% python3 -q
>>> import numpy as np
>>> np.set_printoptions(precision=3, suppress=True, linewidth=100)
>>> mat = np.load("arr.npy")
>>> mat
array([[0.167, 0.167, 0.   , 0.333, 0.   , 0.333, 0.   ],
       [0.   , 0.222, 0.222, 0.   , 0.111, 0.222, 0.222],
       [0.   , 0.   , 0.5  , 0.   , 0.5  , 0.   , 0.   ],
       [0.   , 0.   , 0.125, 0.375, 0.25 , 0.125, 0.125],
       [0.2  , 0.   , 0.   , 0.4  , 0.2  , 0.2  , 0.   ],
       [0.   , 0.1  , 0.2  , 0.1  , 0.2  , 0.2  , 0.2  ],
       [0.   , 0.167, 0.167, 0.167, 0.083, 0.167, 0.25 ]])
>>> np.sort(np.abs(np.linalg.eigvals(mat)))[::-1]
array([1.   , 0.366, 0.366, 0.223, 0.098, 0.098, 0.027])
>>> mat @ np.ones(7)
array([1., 1., 1., 1., 1., 1., 1.])
>>> pr = np.eye(7)[4]
>>> for _ in range(4):
...     pr = pr @ mat
...     print(pr.round(3))
... 
[0.2 0.  0.  0.4 0.2 0.2 0. ]
[0.073 0.053 0.09  0.317 0.18  0.197 0.09 ]
[0.048 0.059 0.151 0.25  0.213 0.166 0.113]
[0.051 0.057 0.172 0.23  0.23  0.155 0.106]
>>> x0 = np.array([-3, -1, -2, -1, -5, 0, -1])
>>> y = mat @ x0
>>> y
array([-1.   , -1.444, -3.5  , -2.   , -2.   , -1.8  , -1.333])
>>> np.round(np.linalg.solve(mat, mat[:, 4]), 3) + 0
array([0., 0., 0., 0., 1., 0., 0.])
>>> np.round(np.linalg.solve(mat, 3 * y), 3) + 0
array([ -9.,  -3.,  -6.,  -3., -15.,   0.,  -3.])
>>> np.linalg.solve(mat.T, mat[1])
array([ 0.,  1.,  0.,  0.,  0.,  0., -0.])
